% ipython --no-banner

In [1]: import numpy as np

In [2]: np.set_printoptions(suppress=True, linewidth=120)

In [3]: rng = np.random.default_rng(634)

In [4]: t = rng.uniform(0, 2 * np.pi, 19)

In [5]: Q, _ = np.linalg.qr(np.array([[-0.1, 0.4], [1.0, -0.4], [-0.4, -1.3]]))

In [6]: K = 10 * np.c_[np.cos(t), np.sin(t)] @ Q.T

In [7]: K.round(2)
Out[7]: 
array([[-2.07,  9.77,  0.53],
       [-0.44, -6.83,  7.3 ],
       [ 2.32,  0.41, -9.72],
       [-2.9 ,  3.58,  8.88],
       [-2.68,  1.76,  9.47],
       [-1.  , -5.36,  8.38],
       [-2.98,  7.15,  6.32],
       [-2.31, -0.41,  9.72],
       [-2.59,  9.13,  3.14],
       [ 2.4 , -9.48, -2.1 ],
       [ 0.37,  7.01, -7.13],
       [-0.12, -7.54,  6.57],
       [-2.53,  0.78,  9.64],
       [ 2.23, -9.66, -1.28],
       [-2.74,  8.68,  4.13],
       [ 3.01, -6.65, -6.84],
       [ 0.22, -8.21,  5.71],
       [-2.07, -1.55,  9.66],
       [ 0.85, -9.16,  3.93]])

In [8]: cen = K - K.mean(axis=0)

In [9]: Uu, s, vt = np.linalg.svd(cen, full_matrices=False)

In [10]: print((np.sign(Uu[:, 0]) == np.sign(Uu[0, 0])).astype(int))
[1 0 0 1 1 0 1 1 1 0 1 0 1 0 1 0 0 1 0]

In [11]: np.abs(Uu[:, 0]).argmax()
Out[11]: np.int64(9)

In [12]: round(float((s ** 2).sum() ** 2 / (s ** 4).sum()), 2)
Out[12]: 1.97

In [13]: print(np.round(cen.mean(axis=0), 2) + 0)
[0. 0. 0.]

In [14]: lab = K[:, 2] > np.median(K[:, 2])

In [15]: u = K[lab].mean(axis=0) - K[~lab].mean(axis=0)

In [16]: round((((K - K.mean(axis=0)) @ u > 0) == lab).mean(), 2)
Out[16]: np.float64(0.84)

In [17]: np.argsort(-np.abs(u).round(6), kind="stable")
Out[17]: array([2, 0, 1])

In [18]: B = K / np.linalg.norm(K, axis=1, keepdims=True)

In [19]: C2 = B @ B.T

In [20]: np.argwhere(np.triu(np.abs(C2) > 0.95, 1))
Out[20]: 
array([[ 0,  8],
       [ 0,  9],
       [ 0, 13],
       [ 1,  5],
       [ 1, 10],
       [ 1, 11],
       [ 1, 16],
       [ 2,  4],
       [ 2,  7],
       [ 2, 12],
       [ 2, 17],
       [ 3,  4],
       [ 3, 12],
       [ 4,  7],
       [ 4, 12],
       [ 5, 10],
       [ 5, 11],
       [ 6, 14],
       [ 6, 15],
       [ 7, 12],
       [ 7, 17],
       [ 8,  9],
       [ 8, 13],
       [ 8, 14],
       [ 9, 13],
       [ 9, 14],
       [10, 11],
       [10, 16],
       [11, 16],
       [12, 17],
       [13, 14],
       [16, 18]])

In [21]: np.round(np.linalg.norm(B, axis=1), 2)
Out[21]: array([1., 1., 1., 1., 1., 1., 1., 1., 1., 1., 1., 1., 1., 1., 1., 1., 1., 1., 1.])

In [22]: dist = np.linalg.norm(K[:, None] - K[None], axis=-1)

In [23]: dist.shape
Out[23]: (19, 19)

In [24]: print(np.flatnonzero(dist[8] < dist.mean() / 2))
[ 0  6  8 14]

In [25]: print(dist[:5, :5].round(2))
[[ 0.   17.99 14.56 10.42 12.02]
 [17.99  0.   18.69 10.81  9.14]
 [14.56 18.69  0.   19.57 19.88]
 [10.42 10.81 19.57  0.    1.93]
 [12.02  9.14 19.88  1.93  0.  ]]

In [26]: print(np.round(np.linalg.norm(K, axis=1), 2))
[10. 10. 10. 10. 10. 10. 10. 10. 10. 10. 10. 10. 10. 10. 10. 10. 10. 10. 10.]

In [27]: r = np.linalg.matrix_rank(K)

In [28]: r
Out[28]: np.int64(2)

In [29]: N = np.linalg.svd(K)[2][r:].T

In [30]: np.round(N[:, 0] / N[np.abs(N[:, 0]).round(6).argmax(), 0], 2)
Out[30]: array([1.  , 0.2 , 0.25])

In [31]: N.shape
Out[31]: (3, 1)

In [32]: np.round(N @ N.T, 2)
Out[32]: 
array([[0.91, 0.18, 0.22],
       [0.18, 0.04, 0.04],
       [0.22, 0.04, 0.06]])

In [33]: M = np.eye(4, dtype=int)[rng.permutation(4)] * np.array([2, -2, 0, 3])

In [34]: M
Out[34]: 
array([[ 2,  0,  0,  0],
       [ 0,  0,  0,  3],
       [ 0,  0,  0,  0],
       [ 0, -2,  0,  0]])

In [35]: x = np.array([3, 9, 7, 9])

In [36]: np.linalg.norm(M @ x) <= np.linalg.norm(M, 2) * np.linalg.norm(x) + 1e-9
Out[36]: np.True_

In [37]: (M * x).sum(axis=1)
Out[37]: array([  6,  27,   0, -18])

In [38]: np.sign((M @ x).round(6))
Out[38]: array([ 1,  1,  0, -1])

In [39]: (M @ x).argmax()
Out[39]: np.int64(1)

In [40]: M @ (2 * x)
Out[40]: array([ 12,  54,   0, -36])

In [41]: M * x
Out[41]: 
array([[  6,   0,   0,   0],
       [  0,   0,   0,  27],
       [  0,   0,   0,   0],
       [  0, -18,   0,   0]])
